$ ipython --no-banner

In [1]: import numpy as np

In [2]: import numpy.linalg as la

In [3]: np.set_printoptions(precision=1, suppress=True, linewidth=100, legacy="1.25")

In [4]: W0 = np.load("w.npy")

In [5]: print(W0)
[[0 0 0]
 [0 0 0]
 [0 0 0]
 [2 4 0]
 [2 4 0]
 [0 0 0]
 [0 2 2]
 [2 2 0]
 [0 2 2]
 [0 0 0]
 [0 2 2]
 [0 2 2]]

In [6]: # rows 0 and 1 are equal

In [7]: M2 = np.c_[W0[:, :2] @ np.array([[1, 0], [0, 1]]), np.array([-6, 6, -4, -8, -8, 9, -4, -9, -3, -3, 9, -2])]

In [8]: print(M2)
[[ 0  0 -6]
 [ 0  0  6]
 [ 0  0 -4]
 [ 2  4 -8]
 [ 2  4 -8]
 [ 0  0  9]
 [ 0  2 -4]
 [ 2  2 -9]
 [ 0  2 -3]
 [ 0  0 -3]
 [ 0  2  9]
 [ 0  2 -2]]

In [9]: print(la.matrix_rank(M2))
3

In [10]: print(np.round(la.lstsq(W0, M2[:, 0])[0], 1) + 0)
[1. 0. 0.]

In [11]: print(np.round(la.norm(M2 - W0 @ la.lstsq(W0, M2)[0], axis=0), 1) + 0)
[ 0.  0. 17.]

In [12]: K = np.load("layer8.npy")

In [13]: print(K)
[[2 1 0 0 0 0]
 [1 0 0 0 0 0]
 [3 3 0 0 0 0]
 [0 0 2 1 0 0]
 [0 0 1 0 0 0]
 [0 0 3 3 0 0]
 [0 0 0 0 2 1]
 [0 0 0 0 1 0]
 [0 0 0 0 3 3]]

In [14]: f = np.array([2, -2, -1])

In [15]: print(np.correlate(K[4], K[3], "full"))
[0 0 0 0 1 2 0 0 0 0 0]

In [16]: print(np.convolve(K[4], f))
[ 0  0  2 -2 -1  0  0  0]

In [17]: print(np.cross(K[4, :3], K[3, :3]))
[0 0 0]

In [18]: print(np.polyval(f, K[4]))
[-1 -1 -1 -1 -1 -1]

In [19]: X = np.loadtxt("x.csv", delimiter=",")

In [20]: print(X)
[[ 2.   2.5 -1.7]
 [ 2.   5.2  2.3]
 [ 2.   5.3 -0.2]
 [ 2.   4.5  5.5]
 [ 2.   6.6  4.6]
 [ 2.   4.5  2.6]
 [ 2.   5.   2.2]
 [ 2.   5.7  3.5]
 [ 2.   2.8  4.7]
 [ 2.   4.2 -0.1]
 [ 2.   5.3  3.9]
 [ 2.   6.7  4.2]
 [ 2.   4.3  5.5]
 [ 2.   3.5 -0.4]
 [ 2.   5.3  3.6]
 [ 2.   3.8  2.2]
 [ 2.   1.2 -4.1]
 [ 2.   1.1 -5.5]
 [ 2.   0.8 -3.1]
 [ 2.   2.8  0.9]
 [ 2.   2.3 -3.4]
 [ 2.   2.9 -0.3]
 [ 2.   3.2 -4.2]
 [ 2.   6.8  3. ]
 [ 2.   3.8 -0.1]]

In [21]: th = np.radians(30)

In [22]: r_ = np.eye(3)

In [23]: r_[1, 1] = r_[0, 0] = np.cos(th)

In [24]: r_[1, 0], r_[0, 1] = -np.sin(th), np.sin(th)

In [25]: print(r_)
[[ 0.9  0.5  0. ]
 [-0.5  0.9  0. ]
 [ 0.   0.   1. ]]

In [26]: M2 = X @ r_.T

In [27]: print(np.allclose(la.norm(X, axis=1), la.norm(M2, axis=1)))
True

In [28]: print(la.svd(X, compute_uv=False), la.svd(M2, compute_uv=False))
[25.9 13.3  2.6] [25.9 13.3  2.6]

In [29]: print(np.round(la.det(r_), 1), round(np.trace(r_), 1))
1.0 2.7

In [30]: print(np.allclose(X @ X.T, M2 @ M2.T))
True

In [31]: M2 = np.c_[X[:, :1] @ np.array([[4]]), np.array([5, 4, 1, 2, 4, 4, 1, 1, 5, 2, 2, 5, 3, 0, 0, 0, 3, 0, 0, 0, 1, 3, 3, 4, 4])]

In [32]: print(M2)
[[8. 5.]
 [8. 4.]
 [8. 1.]
 [8. 2.]
 [8. 4.]
 [8. 4.]
 [8. 1.]
 [8. 1.]
 [8. 5.]
 [8. 2.]
 [8. 2.]
 [8. 5.]
 [8. 3.]
 [8. 0.]
 [8. 0.]
 [8. 0.]
 [8. 3.]
 [8. 0.]
 [8. 0.]
 [8. 0.]
 [8. 1.]
 [8. 3.]
 [8. 3.]
 [8. 4.]
 [8. 4.]]

In [33]: print(la.matrix_rank(M2))
2

In [34]: print(np.round(la.norm(M2 - X @ la.lstsq(X, M2)[0], axis=0), 1) + 0)
[0.  8.4]

In [35]: print(np.round(la.lstsq(X, M2[:, 0])[0], 1) + 0)
[4. 0. 0.]

In [36]: print(la.norm(la.qr(X)[0].T @ M2, axis=0) ** 2 / ((M2 ** 2).sum(axis=0) + 1e-12))
[1.  0.7]

In [37]: vec = np.array([-5, 4, -4])

In [38]: rhs = X @ vec

In [39]: print(la.lstsq(X, rhs)[0])
[-5.  4. -4.]

In [40]: try:
    ...:     la.solve(X, rhs)
    ...: except la.LinAlgError as e:
    ...:     print("failed:", e)
    ...: 
failed: Last 2 dimensions of the array must be square

In [41]: print(rhs)
[  6.8   1.6  12.  -14.   -2.   -2.4   1.2  -1.2 -17.6   7.2  -4.4   0.  -14.8   5.6  -3.2  -3.6
  11.2  16.4   5.6  -2.4  12.8   2.8  19.6   5.2   5.6]

In [42]: rng = np.random.default_rng(26)

In [43]: rhs = rhs + 0.3 * rng.normal(size=25)

In [44]: print(rhs)
[  6.2   0.7  12.3 -13.5  -1.6  -2.5   1.2  -1.3 -17.2   7.5  -4.4   0.2 -14.4   5.7  -3.5  -3.6
  11.1  15.9   5.   -2.4  12.5   2.9  19.4   5.4   5.9]

In [45]: c, *_ = la.lstsq(X, rhs)

In [46]: print(c.round())
[-5.  4. -4.]

In [47]: print(c)
[-5.   4.  -3.9]

In [48]: print([round(float(la.norm(la.solve(X.T @ X + lam * np.eye(3), X.T @ rhs))), 2) for lam in (0, 1, 10, 100)])
[7.56, 6.73, 4.0, 2.02]

In [49]: print(np.round(X.T @ (rhs - X @ c), 1) + 0)
[0. 0. 0.]

In [50]: print(np.round(la.norm(X[20] - X[10]), 1))
7.9

In [51]: print(round(la.norm(X) ** 2 / la.norm(X, 2) ** 2, 1))
1.3

In [52]: print(X - X[0])
[[ 0.   0.   0. ]
 [ 0.   2.7  4. ]
 [ 0.   2.8  1.5]
 [ 0.   2.   7.2]
 [ 0.   4.1  6.3]
 [ 0.   2.   4.3]
 [ 0.   2.5  3.9]
 [ 0.   3.2  5.2]
 [ 0.   0.3  6.4]
 [ 0.   1.7  1.6]
 [ 0.   2.8  5.6]
 [ 0.   4.2  5.9]
 [ 0.   1.8  7.2]
 [ 0.   1.   1.3]
 [ 0.   2.8  5.3]
 [ 0.   1.3  3.9]
 [ 0.  -1.3 -2.4]
 [ 0.  -1.4 -3.8]
 [ 0.  -1.7 -1.4]
 [ 0.   0.3  2.6]
 [ 0.  -0.2 -1.7]
 [ 0.   0.4  1.4]
 [ 0.   0.7 -2.5]
 [ 0.   4.3  4.7]
 [ 0.   1.3  1.6]]

In [53]: print(round(la.norm(X), 1))
29.2

In [54]: print(X.shape)
(25, 3)

In [55]: print(X.mean(axis=0))
[2. 4. 1.]

In [56]: print(np.abs(X).max())
6.8

In [57]: print(np.diff(X, axis=0))
[[ 0.   2.7  4. ]
 [ 0.   0.1 -2.5]
 [ 0.  -0.8  5.7]
 [ 0.   2.1 -0.9]
 [ 0.  -2.1 -2. ]
 [ 0.   0.5 -0.4]
 [ 0.   0.7  1.3]
 [ 0.  -2.9  1.2]
 [ 0.   1.4 -4.8]
 [ 0.   1.1  4. ]
 [ 0.   1.4  0.3]
 [ 0.  -2.4  1.3]
 [ 0.  -0.8 -5.9]
 [ 0.   1.8  4. ]
 [ 0.  -1.5 -1.4]
 [ 0.  -2.6 -6.3]
 [ 0.  -0.1 -1.4]
 [ 0.  -0.3  2.4]
 [ 0.   2.   4. ]
 [ 0.  -0.5 -4.3]
 [ 0.   0.6  3.1]
 [ 0.   0.3 -3.9]
 [ 0.   3.6  7.2]
 [ 0.  -3.  -3.1]]

In [58]: X[25]
Traceback (most recent call last):
  Cell In[58], line 1
    X[25]
IndexError: index 25 is out of bounds for axis 0 with size 25


In [59]: J = np.array([[-0.6, -0.6, 0.0],
    ...:     [-2.2, -0.2, 0.3],
    ...:     [-0.5, 0.7, 0.0],
    ...:     [0.9, 0.5, 0.3],
    ...:     [0.4, 0.4, 0.0],
    ...:     [0.5, -0.7, 0.7],
    ...:     [0.3, 1.6, 1.4],
    ...:     [0.9, -0.2, 1.6],
    ...:     [1.8, 1.8, 0.1],
    ...:     [0.2, 0.0, 0.6],
    ...:     [0.7, -1.1, -0.3],
    ...:     [-0.8, -0.1, 0.3],
    ...:     [-0.3, 1.4, -0.2],
    ...:     [1.1, 1.0, 0.0],
    ...:     [2.0, 1.0, 1.2],
    ...:     [0.8, -1.0, -0.8],
    ...:     [-0.4, -1.7, -0.1],
    ...:     [0.1, 0.1, 1.1],
    ...:     [-0.3, -1.1, -0.3],
    ...:     [1.1, -0.5, -1.3],
    ...:     [-0.1, 0.4, -0.6]])

In [60]: J[:, 1] = 5 * J[:, 0] + 0.3 * rng.normal(size=21)

In [61]: print(J)
[[ -0.6  -2.9   0. ]
 [ -2.2 -11.4   0.3]
 [ -0.5  -3.1   0. ]
 [  0.9   5.1   0.3]
 [  0.4   2.    0. ]
 [  0.5   3.1   0.7]
 [  0.3   1.4   1.4]
 [  0.9   4.1   1.6]
 [  1.8   9.    0.1]
 [  0.2   0.6   0.6]
 [  0.7   3.5  -0.3]
 [ -0.8  -3.5   0.3]
 [ -0.3  -1.2  -0.2]
 [  1.1   6.4   0. ]
 [  2.   10.1   1.2]
 [  0.8   4.1  -0.8]
 [ -0.4  -2.3  -0.1]
 [  0.1   0.2   1.1]
 [ -0.3  -1.4  -0.3]
 [  1.1   5.2  -1.3]
 [ -0.1  -0.6  -0.6]]

In [62]: Q, V = la.qr(J[:, :2])[0], la.qr(J[:, 2:])[0]

In [63]: sv = la.svd(Q.T @ V, compute_uv=False)

In [64]: print(np.degrees(np.arccos(sv.clip(0, 1))))
[79.9]

In [65]: print(round(la.norm(Q @ Q.T - V @ V.T, 2), 1))
1.0

In [66]: print(sv)
[0.2]

In [67]: print(round(la.norm(J, 2) / la.norm(J), 1))
1.0

In [68]: print(np.round(np.abs(la.svd(J)[2][-1]), 1) + 0)
[1.  0.2 0. ]

In [69]: Q, r_ = la.qr(J)

In [70]: print(round(float(abs(r_[0, 0])), 1), np.round(la.norm(J[:, 0]), 1))
4.4 4.4

In [71]: print(r_)
[[ 4.4 22.5  0.5]
 [ 0.   1.7 -0.2]
 [ 0.   0.   3.3]]

In [72]: print(Q.round(1) + 0)
[[-0.1  0.1  0. ]
 [-0.5 -0.1  0.2]
 [-0.1 -0.3  0. ]
 [ 0.2  0.3  0.1]
 [ 0.1  0.   0. ]
 [ 0.1  0.3  0.2]
 [ 0.1 -0.1  0.4]
 [ 0.2 -0.3  0.4]
 [ 0.4 -0.1  0. ]
 [ 0.  -0.2  0.2]
 [ 0.2  0.  -0.1]
 [-0.2  0.3  0.1]
 [-0.1  0.2  0. ]
 [ 0.2  0.5  0. ]
 [ 0.5 -0.1  0.3]
 [ 0.2  0.  -0.3]
 [-0.1 -0.1  0. ]
 [ 0.  -0.2  0.3]
 [-0.1  0.1 -0.1]
 [ 0.2 -0.2 -0.5]
 [ 0.   0.  -0.2]]

In [73]: print(Q.shape, r_.shape)
(21, 3) (3, 3)

In [74]: print(round(float(np.trace(Q @ Q.T)), 1))
3.0

In [75]: mat = np.loadtxt("run17.csv", delimiter=",")

In [76]: print(mat)
[[ 0. -2.  0.]
 [ 2.  0.  0.]
 [ 0.  0. -1.]]

In [77]: th = np.radians(45)

In [78]: r_ = np.eye(3)

In [79]: r_[2, 2] = r_[1, 1] = np.cos(th)

In [80]: r_[2, 1], r_[1, 2] = -np.sin(th), np.sin(th)

In [81]: print(r_)
[[ 1.   0.   0. ]
 [ 0.   0.7  0.7]
 [ 0.  -0.7  0.7]]

In [82]: M2 = mat @ r_.T

In [83]: print(np.abs(M2 - mat).max(axis=0))
[0.  0.7 1.4]

In [84]: print(round(float(la.det(r_)), 1), round(np.trace(r_), 1))
1.0 2.4

In [85]: vec = np.array([-1, -2, -1])

In [86]: print(r_ @ (2 * vec))
[-2.  -4.2  1.4]

In [87]: print(r_ * vec)
[[-1.  -0.  -0. ]
 [-0.  -1.4 -0.7]
 [-0.   1.4 -0.7]]

In [88]: print(la.norm(r_ @ vec) <= la.norm(r_, 2) * la.norm(vec) + 1e-9)
True

In [89]: print(np.round(la.det(mat), 1))
-4.0

In [90]: print(np.flatnonzero(la.matrix_power((mat != 0) + (mat.T != 0) + np.eye(3), 3)[2]))
[2]

In [91]: print((mat != 0).astype(int))
[[0 1 0]
 [1 0 0]
 [0 0 1]]

In [92]: F = np.array([[0, 0, 0, 0], [0, 1, 0, 0], [1, 1, 0, 0], [1, 3, 1, 0]])

In [93]: print(np.round(np.trace(la.pinv(F) @ F), 1))
3.0

In [94]: print(np.allclose(F[:-1].T @ la.lstsq(F[:-1].T, F[-1])[0], F[-1]))
False

In [95]: try:
    ...:     la.inv(F)
    ...: except la.LinAlgError as e:
    ...:     print("failed:", e)
    ...: 
failed: Singular matrix

In [96]: print(np.unique(F.round(6), axis=0).shape)
(4, 4)

In [97]: basis = W0[[3, 5]].astype(float)

In [98]: for _ in range(6):
    ...:     lab = la.norm(W0[:, None] - basis, axis=-1).argmin(axis=1)
    ...:     basis = np.array([W0[lab == j].mean(axis=0) for j in range(2)])
    ...: 

In [99]: print(lab)
[1 1 1 0 0 1 1 0 1 1 1 1]

In [100]: print(np.abs(basis[1] - basis[0]).argmax())
1

In [101]: print(basis[1] - basis[0])
[-2.  -2.4  0.9]

In [102]: m1 = np.loadtxt("block18.csv", delimiter=",")

In [103]: print(m1)
[[-0.5  1.1 -0.1]
 [ 1.6 -1.4  0.8]
 [-3.3  2.9 -1.7]
 [ 1.6 -2.   0.7]]

In [104]: M2 = mat / np.sqrt((mat ** 2).mean(axis=1, keepdims=True))

In [105]: print(la.norm(M2, axis=1))
[1.7 1.7 1.7]

In [106]: print(mat - mat.mean(axis=1, keepdims=True))
[[ 0.7 -1.3  0.7]
 [ 1.3 -0.7 -0.7]
 [ 0.3  0.3 -0.7]]

In [107]: M = np.diag(10 * np.array([2, 4, 4, 5])) + np.array([[3, 1, 0, 2], [0, 2, 0, -2], [3, 2, 1, 3], [3, -3, -1, 2]])

In [108]: print(M)
[[23  1  0  2]
 [ 0 42  0 -2]
 [ 3  2 41  3]
 [ 3 -3 -1 52]]

In [109]: M2 = M / np.sqrt((M ** 2).mean(axis=1, keepdims=True))

In [110]: print(M - M.mean(axis=1, keepdims=True))
[[ 16.5  -5.5  -6.5  -4.5]
 [-10.   32.  -10.  -12. ]
 [ -9.2 -10.2  28.8  -9.2]
 [ -9.8 -15.8 -13.8  39.2]]

In [111]: print(la.matrix_rank(M2) == la.matrix_rank(M))
True

In [112]: hat = np.triu(np.array([[-6, -6, 2, -2], [1, -8, -3, 7], [6, -4, -8, 9], [1, -6, 5, -8]]), 1) + np.eye(4)

In [113]: M2 = hat @ M @ la.inv(hat)

In [114]: print(la.matrix_rank(M2))
4

In [115]: print(hat @ M - M @ hat)
[[   0. -104.   41.  -47.]
 [  12.  -27.   -4.   61.]
 [  27.   -9.   -9.   91.]
 [   0.   18.  -15.   36.]]

In [116]: print(np.abs(M).max())
52

In [117]: print(np.unravel_index(np.abs(M).argmax(), M.shape))
(3, 3)

In [118]: print(la.svd(M, compute_uv=False))
[52.9 42.6 40.  22.7]

In [119]: print(np.diff(M, axis=0))
[[-23  41   0  -4]
 [  3 -40  41   5]
 [  0  -5 -42  49]]

In [120]: print(M.sum(axis=1))
[26 40 49 51]

In [121]: print(np.count_nonzero(M))
13

In [122]: print(la.matrix_rank(M))
4

In [123]: print(M.sum(axis=0))
[29 42 40 55]

In [124]: def softmax(z):
     ...:     e = np.exp(z - z.max(axis=-1, keepdims=True))
     ...:     return e / e.sum(axis=-1, keepdims=True)
     ...: 

In [125]: print(np.round(softmax(10 * K[7]), 1) + 0)
[0. 0. 0. 0. 1. 0.]

In [126]: print(softmax(K).sum(axis=1))
[1. 1. 1. 1. 1. 1. 1. 1. 1.]

In [127]: print(softmax(K[7]))
[0.1 0.1 0.1 0.1 0.4 0.1]

In [128]: S = K @ K.T / np.sqrt(6)

In [129]: print(np.round(softmax(S), 1) + 0)
[[0.1 0.  0.7 0.  0.  0.  0.  0.  0. ]
 [0.2 0.1 0.3 0.1 0.1 0.1 0.1 0.1 0.1]
 [0.  0.  1.  0.  0.  0.  0.  0.  0. ]
 [0.  0.  0.  0.1 0.  0.7 0.  0.  0. ]
 [0.1 0.1 0.1 0.2 0.1 0.3 0.1 0.1 0.1]
 [0.  0.  0.  0.  0.  1.  0.  0.  0. ]
 [0.  0.  0.  0.  0.  0.  0.1 0.  0.7]
 [0.1 0.1 0.1 0.1 0.1 0.1 0.2 0.1 0.3]
 [0.  0.  0.  0.  0.  0.  0.  0.  1. ]]

In [130]: print(np.round(softmax(S + np.triu(np.full(S.shape, -np.inf), 1)), 1) + 0)
[[1.  0.  0.  0.  0.  0.  0.  0.  0. ]
 [0.6 0.4 0.  0.  0.  0.  0.  0.  0. ]
 [0.  0.  1.  0.  0.  0.  0.  0.  0. ]
 [0.1 0.1 0.1 0.7 0.  0.  0.  0.  0. ]
 [0.1 0.1 0.1 0.3 0.2 0.  0.  0.  0. ]
 [0.  0.  0.  0.  0.  1.  0.  0.  0. ]
 [0.1 0.1 0.1 0.1 0.1 0.1 0.6 0.  0. ]
 [0.1 0.1 0.1 0.1 0.1 0.1 0.2 0.2 0. ]
 [0.  0.  0.  0.  0.  0.  0.  0.  1. ]]

In [131]: print(softmax(S)[7] @ K)
[0.5 0.3 0.5 0.3 1.2 0.9]
